% ipython --no-banner

In [1]: import numpy as np

In [2]: np.set_printoptions(suppress=True, linewidth=200)

In [3]: def rnd(a):
   ...:     return np.round(a, 2) + 0
   ...: 

In [4]: feats = np.loadtxt("test12.csv", delimiter=",")

In [5]: feats
Out[5]: 
array([[ 2.,  0.,  1.,  0.,  5.,  0.,  3.],
       [ 1.,  5.,  0.,  6.,  5.,  4.,  5.],
       [ 2.,  0.,  0.,  3.,  9.,  0.,  6.],
       [ 0.,  2.,  0.,  0.,  0.,  3.,  0.],
       [ 0.,  0.,  0.,  0.,  0.,  0.,  0.],
       [ 0.,  0.,  0.,  0.,  3.,  0.,  1.],
       [ 5.,  2.,  1., 10., 11.,  1.,  9.],
       [ 0.,  0.,  0.,  0., 11.,  0.,  4.],
       [ 1.,  1.,  0.,  6.,  0.,  4.,  1.],
       [ 0.,  0.,  0.,  0.,  0.,  0.,  0.],
       [ 0.,  0.,  0.,  0.,  0.,  0.,  0.],
       [ 2.,  3.,  0.,  7.,  1.,  4.,  4.],
       [ 0.,  1.,  0.,  3.,  1.,  2.,  2.],
       [ 0., 10.,  0.,  0.,  9.,  5.,  4.],
       [ 6.,  0.,  1., 11.,  5.,  1.,  7.],
       [ 0.,  0.,  0.,  0.,  0.,  0.,  0.]])

In [6]: feats.sum(axis=0)
Out[6]: array([19., 24.,  3., 46., 60., 24., 46.])

In [7]: np.diff(feats, axis=0)
Out[7]: 
array([[ -1.,   5.,  -1.,   6.,   0.,   4.,   2.],
       [  1.,  -5.,   0.,  -3.,   4.,  -4.,   1.],
       [ -2.,   2.,   0.,  -3.,  -9.,   3.,  -6.],
       [  0.,  -2.,   0.,   0.,   0.,  -3.,   0.],
       [  0.,   0.,   0.,   0.,   3.,   0.,   1.],
       [  5.,   2.,   1.,  10.,   8.,   1.,   8.],
       [ -5.,  -2.,  -1., -10.,   0.,  -1.,  -5.],
       [  1.,   1.,   0.,   6., -11.,   4.,  -3.],
       [ -1.,  -1.,   0.,  -6.,   0.,  -4.,  -1.],
       [  0.,   0.,   0.,   0.,   0.,   0.,   0.],
       [  2.,   3.,   0.,   7.,   1.,   4.,   4.],
       [ -2.,  -2.,   0.,  -4.,   0.,  -2.,  -2.],
       [  0.,   9.,   0.,  -3.,   8.,   3.,   2.],
       [  6., -10.,   1.,  11.,  -4.,  -4.,   3.],
       [ -6.,   0.,  -1., -11.,  -5.,  -1.,  -7.]])

In [8]: X = np.load("mat.npy")

In [9]: X
Out[9]: 
array([[-10.44,  -2.56,  -6.  ,  -3.16,   6.16],
       [ -8.37,  -4.63,  -6.  ,  -0.05,   3.05],
       [-10.76,  -2.24,  -6.  ,  -3.63,   6.63],
       [ -7.06,  -5.94,  -6.  ,   1.92,   1.08],
       [ -7.55,  -5.45,  -6.  ,   1.18,   1.82],
       [-11.31,  -1.69,  -6.  ,  -4.47,   7.47],
       [-14.11,   1.11,  -6.  ,  -8.66,  11.66],
       [-11.52,  -1.48,  -6.  ,  -4.78,   7.78],
       [ -9.78,  -3.22,  -6.  ,  -2.17,   5.17],
       [ -6.29,  -6.71,  -6.  ,   3.06,  -0.06],
       [ -7.23,  -5.77,  -6.  ,   1.65,   1.35],
       [ -9.03,  -3.97,  -6.  ,  -1.05,   4.05],
       [ -8.42,  -4.58,  -6.  ,  -0.13,   3.13],
       [ -9.4 ,  -3.6 ,  -6.  ,  -1.59,   4.59],
       [-12.17,  -0.83,  -6.  ,  -5.75,   8.75],
       [ -8.5 ,  -4.5 ,  -6.  ,  -0.25,   3.25],
       [-10.21,  -2.79,  -6.  ,  -2.81,   5.81],
       [ -5.76,  -7.24,  -6.  ,   3.86,  -0.86],
       [-13.35,   0.35,  -6.  ,  -7.52,  10.52]])

In [10]: rank = np.linalg.matrix_rank(X)

In [11]: rank
Out[11]: np.int64(3)

In [12]: ns = np.linalg.svd(X)[2][rank:].T

In [13]: rnd(ns @ ns.T)
Out[13]: 
array([[ 0.16,  0.16, -0.31,  0.08,  0.08],
       [ 0.16,  0.16, -0.31,  0.08,  0.08],
       [-0.31, -0.31,  0.71,  0.07,  0.07],
       [ 0.08,  0.08,  0.07,  0.48,  0.48],
       [ 0.08,  0.08,  0.07,  0.48,  0.48]])

In [14]: [int(np.linalg.matrix_rank(X[:, :j + 1])) for j in range(5)]
Out[14]: [1, 2, 2, 3, 3]

In [15]: np.allclose(X @ ns, 0)
Out[15]: True

In [16]: ns.shape
Out[16]: (5, 2)
